>>> import numpy as np
>>> np.set_printoptions(suppress=True, linewidth=100)
>>> W0 = np.load("case19.npy")
>>> W0
array([[0., 0., 0., 2., 0., 2.],
       [0., 0., 0., 1., 0., 2.],
       [0., 0., 0., 2., 2., 0.],
       [2., 1., 2., 0., 0., 0.],
       [0., 0., 2., 0., 0., 0.],
       [2., 2., 0., 0., 0., 0.]])
>>> q, evecs = np.linalg.qr(W0[:, :1])[0], np.linalg.qr(W0[:, 1:])[0]
>>> s = np.linalg.svd(q.T @ evecs, compute_uv=False)
>>> s.round(1)
array([1.])
>>> print(np.round(np.degrees(np.arccos(s.clip(0, 1))), 1))
[13.6]
>>> round(float(np.linalg.norm(q @ q.T - evecs @ evecs.T, 2)), 1)
1.0
>>> print((s > 0.9).sum())
1
>>> [round(float(np.linalg.det(W0[:i, :i])), 2) + 0 for i in range(1, 7)]
[0.0, 0.0, 0.0, 0.0, 0.0, -16.0]
>>> round(float(np.linalg.eigvalsh(W0).min()), 1)
-3.9
>>> r0 = np.array([3, -3, -1])
>>> np.correlate(W0[1], W0[5], "full")
array([0., 0., 0., 0., 0., 0., 0., 2., 2., 4., 4.])
>>> np.convolve(W0[1], r0)
array([ 0.,  0.,  0.,  3., -3.,  5., -6., -2.])
>>> np.array([np.convolve(row, r0, "same") for row in W0])
array([[ 0.,  0.,  6., -6.,  4., -6.],
       [ 0.,  0.,  3., -3.,  5., -6.],
       [ 0.,  0.,  6.,  0., -8., -2.],
       [-3.,  1., -7., -2.,  0.,  0.],
       [ 0.,  6., -6., -2.,  0.,  0.],
       [ 0., -8., -2.,  0.,  0.,  0.]])
>>> print(np.round(np.linalg.matrix_power(W0, 4), 1))
[[116.  86.  76.   0.   0.   0.]
 [ 86.  65.  50.   0.   0.   0.]
 [ 76.  50.  84.   0.   0.   0.]
 [  0.   0.   0. 133.  52. 102.]
 [  0.   0.   0.  52.  32.  24.]
 [  0.   0.   0. 102.  24. 100.]]
>>> W0 @ W0
array([[8., 6., 4., 0., 0., 0.],
       [6., 5., 2., 0., 0., 0.],
       [4., 2., 8., 0., 0., 0.],
       [0., 0., 0., 9., 4., 6.],
       [0., 0., 0., 4., 4., 0.],
       [0., 0., 0., 6., 0., 8.]])
>>> np.allclose(W0, W0.T)
True
>>> np.trace(W0)
np.float64(0.0)
>>> np.linalg.determinant(W0)
Traceback (most recent call last):
  File "<python-input-20>", line 1, in <module>
    np.linalg.determinant(W0)
    ^^^^^^^^^^^^^^^^^^^^^
AttributeError: module 'numpy.linalg' has no attribute 'determinant'
>>> K = np.loadtxt("block5.csv", delimiter=",")
>>> K
array([[  1. , -18.9,  -1.1,   5. ],
       [ -0.3,  -0.5,   2.2,   0.5],
       [ -0.3,  15.1,  23.5,   6.4],
       [  5.4,   6.1,   7.1,   1.9],
       [ -8. ,   5.2,  13.2,   2.9],
       [  8.8,   3.6,  10.3,   4.9],
       [ 15.7,  27.3,  27.7,   7.4],
       [ -4.4,   7.4,  -5.7,  -6.8],
       [  2.8,  23.7,  15.6,   0.1],
       [  0.9,  -6.6,   1.5,   2.4],
       [ 14.1,   1.3,   2.4,   2.5],
       [ 20.4,  16.1,  27.2,  11.5],
       [ 17.5,  14.2,  26.7,  11.4],
       [ -1.1,  -6. ,   5.1,   3.6],
       [ -4.4,   5.3,  -0.6,  -3.6],
       [  4.3,  10.8,  16.9,   5.1],
       [ 12.5,  14.5,  11.7,   2.8],
       [  0. ,   4.7,   4.1,  -0.2],
       [ 19.4,  16.9,  18.1,   6.4],
       [  6.1,  -4.2,  15.7,   9.7],
       [ 16.4,  16.2,  28.4,  11.5],
       [ 11. ,  14.3,   7.1,   0.2],
       [  7.2,  -4.6,  -5.3,  -0.7],
       [  9.5,  19.1,  11.8,   0.8],
       [ 14.7,   8.7,  23. ,  10.8],
       [  8.4,  22.6,  18.7,   3. ],
       [ 13.5,   4. ,   9.1,   5. ],
       [  1.1,  -0.3,   2.7,   1. ],
       [ 12.2,  14.5,  18.1,   5.9],
       [  2. ,  -3.1,  -5.4,  -2.2],
       [ 19.9,  19.2,  28.1,  10.9],
       [  3.7,   6.1,  10.5,   3.3],
       [ -3.2,  -3.3,   9.6,   4.7]])
>>> np.linalg.norm(K, axis=1).argmax()
np.int64(6)
>>> round(np.linalg.norm(K, 2), 1)
np.float64(123.9)
>>> round(np.linalg.norm(K) ** 2 / np.linalg.norm(K, 2) ** 2, 1)
np.float64(1.2)
>>> np.round(K[9] @ K[4], 1)
np.float64(-14.8)
>>> round(float(np.linalg.norm(K, 1)), 1), round(float(np.linalg.norm(K, np.inf)), 1)
(414.2, 78.1)
>>> round(np.linalg.norm(K, "nuc"), 1)
np.float64(195.9)
>>> Z = K[[2, 28]].astype(float)
>>> for _ in range(4):
...     labels = np.linalg.norm(K[:, None] - Z, axis=-1).argmin(axis=1)
...     Z = np.array([K[labels == j].mean(axis=0) for j in range(2)])
... 
>>> labels
array([0, 0, 1, 0, 0, 1, 1, 0, 1, 0, 0, 1, 1, 0, 0, 1, 1, 0, 1, 0, 1, 1, 0, 1, 1, 1, 1, 0, 1, 0, 1,
       0, 0])
>>> Z.round(1)
array([[ 1.3, -0.7,  3.5,  1.5],
       [12.2, 15.3, 18.9,  6.1]])
>>> print(np.bincount(labels))
[16 17]
>>> np.abs(Z[1] - Z[0]).argmax()
np.int64(1)
>>> labels = K[:, 3] > np.median(K[:, 3])
>>> r0 = K[labels].mean(axis=0) - K[~labels].mean(axis=0)
>>> print(r0.round(1))
[ 6.7  1.6 12.5  7. ]
>>> ((K - K.mean(axis=0)) @ r0 > 0).astype(int)
array([0, 0, 1, 0, 0, 0, 1, 0, 1, 0, 0, 1, 1, 0, 0, 1, 1, 0, 1, 1, 1, 0, 0, 1, 1, 1, 1, 0, 1, 0, 1,
       0, 0])
>>> Xc = (K - K.mean(axis=0)) / K.std(axis=0)
>>> print(np.argwhere(np.abs(Xc) > 2))
[[0 1]
 [7 3]]
>>> beta = np.linalg.lstsq(np.delete(Xc, 2, axis=1), Xc[:, 2])[0]
>>> np.abs(beta).argmax()
np.int64(2)
>>> data = np.load("test6.npy")
>>> print(data)
[[0 0 2 0 1]
 [0 0 2 1 2]
 [0 0 0 0 3]
 [0 0 0 0 3]
 [0 0 0 0 0]]
>>> left, s, Vh = np.linalg.svd(data)
>>> evecs = Vh[:(s > 1e-8).sum()]
>>> rng = np.random.default_rng(981)
>>> x0 = data[1] + 3 * data[4] + rng.integers(2) * np.eye(5)[1]
>>> print(x0)
[0. 1. 2. 1. 2.]
>>> np.round(np.diag(evecs.T @ evecs), 1) + 0
array([0., 0., 1., 1., 1.])
>>> arr = np.load("sample10.npy")
>>> print(arr)
[[0 0 1 0]
 [1 0 0 0]
 [0 1 0 0]
 [0 0 0 1]]
>>> B = np.linalg.inv(arr)
>>> (np.abs(B) > 1e-9).astype(int)
array([[0, 1, 0, 0],
       [0, 0, 1, 0],
       [1, 0, 0, 0],
       [0, 0, 0, 1]])
>>> B
array([[0., 1., 0., 0.],
       [0., 0., 1., 0.],
       [1., 0., 0., 0.],
       [0., 0., 0., 1.]])
>>> print(np.round(np.linalg.inv(B), 1))
[[0. 0. 1. 0.]
 [1. 0. 0. 0.]
 [0. 1. 0. 0.]
 [0. 0. 0. 1.]]
>>> np.round(np.linalg.slogdet(arr)[0], 1)
np.float64(1.0)
>>> arr @ B
array([[1., 0., 0., 0.],
       [0., 1., 0., 0.],
       [0., 0., 1., 0.],
       [0., 0., 0., 1.]])
>>> P = np.triu(np.array([[3, 2, -2, -3], [-3, 2, -2, 0], [1, -1, -1, 1], [-2, -2, 3, 0]]), 1) + np.eye(4)
>>> B = P @ arr @ np.linalg.inv(P)
>>> B
array([[ 2., -6., -7., 10.],
       [ 1., -4., -6.,  9.],
       [ 0.,  1.,  2., -1.],
       [ 0.,  0.,  0.,  1.]])
>>> np.trace(B), np.trace(arr)
(np.float64(1.0), np.int64(1))
>>> np.round(np.poly(B), 1) + 0
array([ 1., -1.,  0., -1.,  1.])
>>> P @ arr - arr @ P
array([[ 2., -2.,  0., -4.],
       [ 0., -4.,  2.,  3.],
       [ 0.,  0.,  2.,  1.],
       [ 0.,  0.,  0.,  0.]])
>>> labels = rng.permutation(5)
>>> labels
array([2, 3, 4, 0, 1])
>>> B = data[labels][:, labels]
>>> np.allclose(B, data)
False
>>> np.diag(B)
array([0, 0, 0, 0, 0])
>>> round(float(np.linalg.det(B)), 1), round(np.linalg.det(data[labels]), 1)
(0.0, np.float64(0.0))
>>> np.round(np.sort(np.abs(np.linalg.eigvals(B))), 1)
array([0., 0., 0., 0., 0.])
>>> B
array([[0, 0, 3, 0, 0],
       [0, 0, 3, 0, 0],
       [0, 0, 0, 0, 0],
       [2, 0, 1, 0, 0],
       [2, 1, 2, 0, 0]])
>>> rank = np.linalg.matrix_rank(B)
>>> rank
np.int64(3)
>>> ns = np.linalg.svd(B)[2][rank:].T
>>> np.linalg.matrix_rank(B.T @ B), np.linalg.matrix_rank(B @ B.T)
(np.int64(3), np.int64(3))
>>> [int(np.linalg.matrix_rank(B[:i])) for i in range(1, len(B) + 1)]
[1, 1, 1, 2, 3]
>>> ns @ ns.T
array([[0., 0., 0., 0., 0.],
       [0., 0., 0., 0., 0.],
       [0., 0., 0., 0., 0.],
       [0., 0., 0., 1., 0.],
       [0., 0., 0., 0., 1.]])
>>> [int(np.linalg.matrix_rank(np.delete(B, i, axis=0))) for i in range(5)]
[3, 3, 3, 2, 2]
>>> B @ ns
array([[0., 0.],
       [0., 0.],
       [0., 0.],
       [0., 0.],
       [0., 0.]])
>>> ns.shape
(5, 2)
>>> q = arr.astype(float).copy()
>>> for j in range(4):
...     q[:, j] -= q[:, :j] @ (q[:, :j].T @ q[:, j])
...     q[:, j] /= np.linalg.norm(q[:, j])
... 
>>> print(q.T @ arr)
[[1. 0. 0. 0.]
 [0. 1. 0. 0.]
 [0. 0. 1. 0.]
 [0. 0. 0. 1.]]
